In [1]: import numpy as np

In [2]: from numpy import linalg as LA

In [3]: np.set_printoptions(precision=3, suppress=True, linewidth=100)

In [4]: feats = np.loadtxt("test2.csv", delimiter=",")

In [5]: print(feats)
[[-0.9    0.2    0.7   -2.7    0.3    1.7   -1.3  ]
 [-0.8    1.4    0.1   -1.2   -1.3   -1.2    0.   ]
 [ 0.1    0.8    0.7   -0.1   -1.     0.8   -0.6  ]
 [-0.8   -0.9    1.2    0.     1.5    0.7   -1.9  ]
 [-0.825 -0.945  1.187  0.026  1.554  0.724 -1.967]
 [ 0.1   -0.1    1.2   -1.2    0.4   -0.4    0.1  ]
 [-0.5   -0.1    0.5    0.3   -0.2    0.7   -0.7  ]]

In [6]: other = np.array([[-1, 1], [3, 3], [-2, -3], [3, -2], [0, 3], [-3, -2], [1, 2]])

In [7]: print(LA.matrix_rank(np.vstack([feats, other.T])))
7

In [8]: print(np.einsum("ik,kj->ji", feats, other))
[[-14.4     4.8    -2.4    -8.3    -8.445  -5.1    -2.7  ]
 [ -2.1     4.     -5.2    -7.8    -7.993   0.8    -6.3  ]]

In [9]: print(np.einsum("ij->j", feats))
[-3.625  0.355  5.587 -4.874  1.254  3.024 -6.367]

In [10]: print(np.einsum("ij,ij->i", feats, feats))
[13.3    7.18   3.15   9.24   9.791  3.23   1.62 ]

In [11]: left, sigma, VT = LA.svd(feats)

In [12]: print(np.argmax(sigma[:-1] / (sigma[1:] + 1e-6)) + 1)
6

In [13]: print(sigma)
[5.131 3.583 1.922 1.758 1.193 0.368 0.008]

In [14]: other = left[:, :6] @ np.diag(sigma[:6]) @ VT[:6]

In [15]: print(round(LA.norm(feats - other, 2), 3), round(sigma[6], 3))
0.008 0.008

In [16]: print(round(float(np.abs(feats - other).max()), 3))
0.004

In [17]: print(LA.matrix_rank(feats, rtol=0.05))
6

In [18]: x = np.array([2, 1, 2, 0, 0, 2, 0])

In [19]: y = feats @ x

In [20]: print(y)
[ 3.2   -2.4    4.     1.3    1.227  1.7    1.3  ]

In [21]: print(np.round(LA.solve(feats, -2 * y), 3) + 0)
[-4. -2. -4.  0.  0. -4.  0.]

In [22]: print(np.round(LA.solve(feats, y + feats[:, 0]), 3) + 0)
[3. 1. 2. 0. 0. 2. 0.]

In [23]: J = np.load("a.npy")

In [24]: print(J)
[[-0.3   -0.9    1.3    0.5    0.8    0.3   -1.     1.7  ]
 [ 0.506 -0.667  1.411 -0.128  2.401 -0.131 -0.759 -1.381]
 [-0.6   -0.7   -0.8   -1.2   -0.1    1.1    0.3    0.8  ]
 [ 0.5   -0.7    1.4   -0.1    2.4   -0.1   -0.7   -1.4  ]
 [-1.6    0.3    0.1   -0.4   -0.1    1.2    0.6   -1.   ]
 [ 0.     1.5    1.5    0.3   -0.5   -0.7    2.3    0.1  ]
 [-2.1    0.8   -0.6    1.3   -0.3    0.9   -0.1    0.1  ]
 [-0.3    0.6   -0.7   -1.2    0.    -0.8    0.7   -2.4  ]]

In [25]: x = np.array([1, -1, 2, -1, 2, 2, 2, 0])

In [26]: y = J @ x

In [27]: beta, lr = np.zeros(8), 1 / LA.norm(J, 2) ** 2

In [28]: for i in range(250):
    ...:     beta -= lr * J.T @ (J @ beta - y)
    ...:     if i % 50 == 0: print(i, round(LA.norm(J @ beta - y), 3))
    ...: 
0 6.044
50 0.491
100 0.195
150 0.078
200 0.034

In [29]: print(round(float(LA.cond(J)), 3))
121.158

In [30]: other = LA.inv(J)

In [31]: print(np.round(LA.det(J) * LA.det(other), 3))
1.0

In [32]: print(np.round(J @ other, 3) + 0)
[[1. 0. 0. 0. 0. 0. 0. 0.]
 [0. 1. 0. 0. 0. 0. 0. 0.]
 [0. 0. 1. 0. 0. 0. 0. 0.]
 [0. 0. 0. 1. 0. 0. 0. 0.]
 [0. 0. 0. 0. 1. 0. 0. 0.]
 [0. 0. 0. 0. 0. 1. 0. 0.]
 [0. 0. 0. 0. 0. 0. 1. 0.]
 [0. 0. 0. 0. 0. 0. 0. 1.]]

In [33]: print(np.allclose(other, J.T))
False

In [34]: left, sigma, VT = LA.svd(J)

In [35]: print(np.argmax(sigma[:-1] / (sigma[1:] + 1e-6)) + 1)
7

In [36]: print(sigma)
[5.041 4.167 3.325 3.001 2.039 0.684 0.572 0.042]

In [37]: other = left[:, :7] @ np.diag(sigma[:7]) @ VT[:7]

In [38]: print(np.round(np.abs(J - other).max(), 3))
0.023

In [39]: print(LA.matrix_rank(other))
7

In [40]: rng = np.random.default_rng(91008)

In [41]: X = (rng.random((7, 7)) < 0.3) + np.eye(7)

In [42]: X /= X.sum(axis=1, keepdims=True)

In [43]: print(X)
[[0.333 0.    0.    0.    0.333 0.    0.333]
 [0.    0.4   0.2   0.2   0.2   0.    0.   ]
 [0.    0.    0.667 0.333 0.    0.    0.   ]
 [0.    0.5   0.    0.5   0.    0.    0.   ]
 [0.    0.    0.    0.    1.    0.    0.   ]
 [0.    0.    0.25  0.25  0.    0.5   0.   ]
 [0.    0.333 0.    0.    0.    0.    0.667]]

In [44]: print(np.sort(np.abs(LA.eigvals(X)))[::-1])
[1.    0.929 0.667 0.5   0.333 0.328 0.328]

In [45]: print(np.round(LA.matrix_power(X, 100), 3) + 0)
[[0.    0.    0.    0.    1.    0.    0.   ]
 [0.    0.    0.    0.    0.999 0.    0.   ]
 [0.    0.    0.    0.    0.999 0.    0.   ]
 [0.    0.    0.    0.    0.999 0.    0.   ]
 [0.    0.    0.    0.    1.    0.    0.   ]
 [0.    0.    0.    0.    0.999 0.    0.   ]
 [0.    0.    0.    0.    0.999 0.    0.   ]]

In [46]: print(X @ np.ones(7))
[1. 1. 1. 1. 1. 1. 1.]

In [47]: pr = np.eye(7)[6]

In [48]: for _ in range(7):
    ...:     pr = pr @ X
    ...:     print(pr.round(3))
    ...: 
[0.    0.333 0.    0.    0.    0.    0.667]
[0.    0.356 0.067 0.067 0.067 0.    0.444]
[0.    0.324 0.116 0.127 0.138 0.    0.296]
[0.    0.292 0.142 0.167 0.203 0.    0.198]
[0.    0.266 0.153 0.189 0.261 0.    0.132]
[0.    0.245 0.155 0.199 0.314 0.    0.088]
[0.    0.226 0.152 0.2   0.363 0.    0.059]

In [49]: theta = np.radians(180)

In [50]: R = np.eye(7)

In [51]: R[0, 0] = R[6, 6] = np.cos(theta)

In [52]: R[0, 6], R[6, 0] = -np.sin(theta), np.sin(theta)

In [53]: print(R.round(3) + 0)
[[-1.  0.  0.  0.  0.  0.  0.]
 [ 0.  1.  0.  0.  0.  0.  0.]
 [ 0.  0.  1.  0.  0.  0.  0.]
 [ 0.  0.  0.  1.  0.  0.  0.]
 [ 0.  0.  0.  0.  1.  0.  0.]
 [ 0.  0.  0.  0.  0.  1.  0.]
 [ 0.  0.  0.  0.  0.  0. -1.]]

In [54]: other = X @ R.T

In [55]: print(round(float(LA.det(R)), 3), np.trace(R))
1.0 3.0

In [56]: print(np.allclose(X @ X.T, other @ other.T))
True

In [57]: print(np.abs(other - X).max(axis=0))
[0.667 0.    0.    0.    0.    0.    1.333]

In [58]: W1 = np.array([[2, 2], [2, 2], [0, 1], [0, 2], [0, 0], [1, 1], [1, 2]])

In [59]: beta = np.array([-1, 3])

In [60]: H = np.maximum(X @ W1 + beta, 0)

In [61]: print(H)
[[0.    4.333]
 [0.    4.4  ]
 [0.    4.333]
 [0.    5.   ]
 [0.    3.   ]
 [0.    4.25 ]
 [0.333 5.   ]]

In [62]: basis = np.array([[0, 0], [2, 0]])

In [63]: print(W1 @ basis)
[[4 0]
 [4 0]
 [2 0]
 [4 0]
 [0 0]
 [2 0]
 [4 0]]

In [64]: print((H @ basis).round(6).argmax(axis=1))
[0 0 0 0 0 0 0]

In [65]: r0 = np.array([-3, 1, 0, -3, 1, -1, 3])

In [66]: other = X + np.outer(r0, np.eye(7)[2])

In [67]: print(round(float(LA.det(other) / LA.det(X)), 3), round(float(1 + LA.solve(X, r0)[2]), 3))
6.333 6.333

In [68]: print(LA.matrix_rank(other - X))
1

In [69]: W0 = np.loadtxt("layer13.csv", delimiter=",")

In [70]: print(W0.round(3) + 0)
[[-17.942  11.94   23.912  -9.975   3.995   7.973]
 [-13.441   7.416  17.149  -7.971   3.524   5.889]
 [ -8.838   3.306  10.491  -5.724   2.92    3.901]
 [ -8.104   2.719   9.463  -5.341   2.806   3.6  ]
 [ -5.018   0.56    5.298  -3.619   2.236   2.384]
 [ -5.017   0.56    5.297  -3.619   2.236   2.384]
 [ -4.942   0.515   5.199  -3.574   2.22    2.355]
 [ -0.483  -0.531   0.217  -0.458   0.58    0.52 ]
 [ -0.269  -0.366   0.086  -0.262   0.38    0.35 ]
 [ -0.205  -0.3     0.055  -0.201   0.308   0.288]
 [ -0.074  -0.129   0.009  -0.073   0.13    0.126]
 [ -0.04   -0.075   0.003  -0.04    0.075   0.073]
 [ -0.017  -0.033   0.001  -0.017   0.033   0.032]
 [  0.129   0.387   0.065   0.12   -0.404  -0.453]
 [  0.14    0.466   0.093   0.125  -0.497  -0.574]
 [  0.148   0.61    0.157   0.106  -0.693  -0.855]
 [  0.083   0.756   0.295  -0.18   -1.281  -1.953]
 [  0.006   0.285   0.136  -0.771  -1.838  -3.46 ]
 [  0.      0.069   0.034  -0.948  -1.965  -3.878]
 [  0.      0.007   0.003  -0.995  -1.997  -3.988]
 [  0.17   -2.261  -1.301  -2.315  -2.709  -7.029]
 [  0.197  -2.476  -1.435  -2.419  -2.756  -7.27 ]
 [  0.624  -5.269  -3.258  -3.631  -3.241 -10.122]
 [  0.74   -5.919  -3.699  -3.886  -3.332 -10.735]
 [  1.561 -10.018  -6.569  -5.353  -3.81  -14.353]]

In [71]: G = np.cov(W0, rowvar=False)

In [72]: print(np.round(LA.eigvalsh(G)[::-1], 3) + 0)
[108.969  14.308   2.487   0.      0.      0.   ]
